In [1]: import numpy as np

In [2]: np.set_printoptions(precision=2, suppress=True, linewidth=200, legacy="1.25")

In [3]: M2 = np.array([[1, 2], [-2, -2], [2, 0]])

In [4]: A = np.tile(M2, (2, 3))

In [5]: A
Out[5]: 
array([[ 1,  2,  1,  2,  1,  2],
       [-2, -2, -2, -2, -2, -2],
       [ 2,  0,  2,  0,  2,  0],
       [ 1,  2,  1,  2,  1,  2],
       [-2, -2, -2, -2, -2, -2],
       [ 2,  0,  2,  0,  2,  0]])

In [6]: # rows 0 and 3 are equal

In [7]: f, g = A[4], A[0]

In [8]: f @ f
Out[8]: 24

In [9]: pr = (f @ g) / (f @ f) * f

In [10]: np.outer(f, g)
Out[10]: 
array([[-2, -4, -2, -4, -2, -4],
       [-2, -4, -2, -4, -2, -4],
       [-2, -4, -2, -4, -2, -4],
       [-2, -4, -2, -4, -2, -4],
       [-2, -4, -2, -4, -2, -4],
       [-2, -4, -2, -4, -2, -4]])

In [11]: np.linalg.matrix_rank(np.outer(f, g))
Out[11]: 1

In [12]: Uu, sigma, VT = np.linalg.svd(A)

In [13]: sigma.round(2) + 0
Out[13]: array([9.33, 3.86, 0.  , 0.  , 0.  , 0.  ])

In [14]: np.argmax(sigma[:-1] / (sigma[1:] + 1e-6)) + 1
Out[14]: 2

In [15]: M2 = Uu[:, :2] @ np.diag(sigma[:2]) @ VT[:2]

In [16]: np.linalg.matrix_rank(A, rtol=0.05)
Out[16]: 2

In [17]: np.trace(A)
Out[17]: 1

In [18]: assert A == A.T
Traceback (most recent call last):
  Cell In[18], line 1
    assert A == A.T
ValueError: The truth value of an array with more than one element is ambiguous. Use a.any() or a.all()


In [19]: round(np.linalg.det(A), 2)
Out[19]: 0.0

In [20]: np.argsort(-np.linalg.norm(A, axis=0).round(6), kind="stable")[:3]
Out[20]: array([0, 2, 4])

In [21]: [round(float(x), 2) for x in np.linalg.svd(A, compute_uv=False)[:3]]
Out[21]: [9.33, 3.86, 0.0]

In [22]: M = np.load("m.npy")

In [23]: M
Out[23]: 
array([[ 0.95,  0.28, -0.34, -0.11,  0.07],
       [ 0.28,  1.14, -0.02, -0.29,  0.81],
       [-0.34, -0.02,  0.35, -0.31, -0.26],
       [-0.11, -0.29, -0.31,  0.56,  0.24],
       [ 0.07,  0.81, -0.26,  0.24,  1.  ]])

In [24]: # null space of dimension 2

In [25]: np.linalg.lstsq(M[:-1].T, M[-1])[2]
Out[25]: 3

In [26]: np.abs(np.diag(np.linalg.qr(M)[1])) > 1e-9
Out[26]: array([ True,  True,  True, False, False])

In [27]: np.unique(M.round(6), axis=0).shape
Out[27]: (5, 5)

In [28]: Uu, sigma, VT = np.linalg.svd(M)

In [29]: sigma.round(2) + 0
Out[29]: array([2., 1., 1., 0., 0.])

In [30]: np.argmax(sigma[:-1] / (sigma[1:] + 1e-6)) + 1
Out[30]: 3

In [31]: M2 = Uu[:, :3] @ np.diag(sigma[:3]) @ VT[:3]

In [32]: round(float(np.linalg.norm(M - M2, 2)), 2), np.round(sigma[3], 2)
Out[32]: (0.0, 0.0)

In [33]: M2
Out[33]: 
array([[ 0.95,  0.28, -0.34, -0.11,  0.07],
       [ 0.28,  1.14, -0.02, -0.29,  0.81],
       [-0.34, -0.02,  0.35, -0.31, -0.26],
       [-0.11, -0.29, -0.31,  0.56,  0.24],
       [ 0.07,  0.81, -0.26,  0.24,  1.  ]])

In [34]: np.linalg.matrix_rank(M2)
Out[34]: 3

In [35]: np.linalg.matrix_rank(M, rtol=0.05)
Out[35]: 3

In [36]: r = np.linalg.matrix_rank(M)

In [37]: r
Out[37]: 3

In [38]: null = np.linalg.svd(M)[2][r:].T

In [39]: [int(np.linalg.matrix_rank(np.delete(M, i, axis=0))) for i in range(5)]
Out[39]: [3, 3, 3, 3, 3]

In [40]: [int(np.linalg.matrix_rank(M[:i])) for i in range(1, len(M) + 1)]
Out[40]: [1, 2, 3, 3, 3]

In [41]: np.allclose(M @ null, 0)
Out[41]: True

In [42]: null.shape
Out[42]: (5, 2)

In [43]: [int(np.linalg.matrix_rank(M[:, :j + 1])) for j in range(5)]
Out[43]: [1, 2, 3, 3, 3]

In [44]: np.round(M @ null, 2) + 0
Out[44]: 
array([[0., 0.],
       [0., 0.],
       [0., 0.],
       [0., 0.],
       [0., 0.]])

In [45]: null @ null.T
Out[45]: 
array([[ 0.13, -0.08,  0.29,  0.1 ,  0.11],
       [-0.08,  0.35, -0.09,  0.28, -0.37],
       [ 0.29, -0.09,  0.68,  0.31,  0.16],
       [ 0.1 ,  0.28,  0.31,  0.44, -0.25],
       [ 0.11, -0.37,  0.16, -0.25,  0.4 ]])

In [46]: w, V = np.linalg.eigvalsh(M)
Traceback (most recent call last):
  Cell In[46], line 1
    w, V = np.linalg.eigvalsh(M)
ValueError: too many values to unpack (expected 2)


In [47]: w, V = np.linalg.eigh(M)

In [48]: np.abs(V[:, -1]).round(6).argmax()
Out[48]: 1

In [49]: np.round(V.T @ V, 2) + 0
Out[49]: 
array([[1., 0., 0., 0., 0.],
       [0., 1., 0., 0., 0.],
       [0., 0., 1., 0., 0.],
       [0., 0., 0., 1., 0.],
       [0., 0., 0., 0., 1.]])

In [50]: np.unique(w.round(6) + 0, return_counts=True)[1]
Out[50]: array([2, 2, 1])

In [51]: V @ np.diag(w) @ V.T
Out[51]: 
array([[ 0.95,  0.28, -0.34, -0.11,  0.07],
       [ 0.28,  1.14, -0.02, -0.29,  0.81],
       [-0.34, -0.02,  0.35, -0.31, -0.26],
       [-0.11, -0.29, -0.31,  0.56,  0.24],
       [ 0.07,  0.81, -0.26,  0.24,  1.  ]])

In [52]: np.round(np.linalg.svd(M, compute_uv=False), 2) + 0
Out[52]: array([2., 1., 1., 0., 0.])

In [53]: np.round(np.linalg.eigvalsh(M + -2 * np.eye(5)), 2) + 0
Out[53]: array([-2., -2., -1., -1.,  0.])

In [54]: np.abs(V[:, -1])
Out[54]: array([0.28, 0.7 , 0.16, 0.03, 0.63])

In [55]: (w > 1e-8).sum(), (w < -1e-8).sum()
Out[55]: (3, 0)

In [56]: w.round(2) + 0
Out[56]: array([0., 0., 1., 1., 2.])
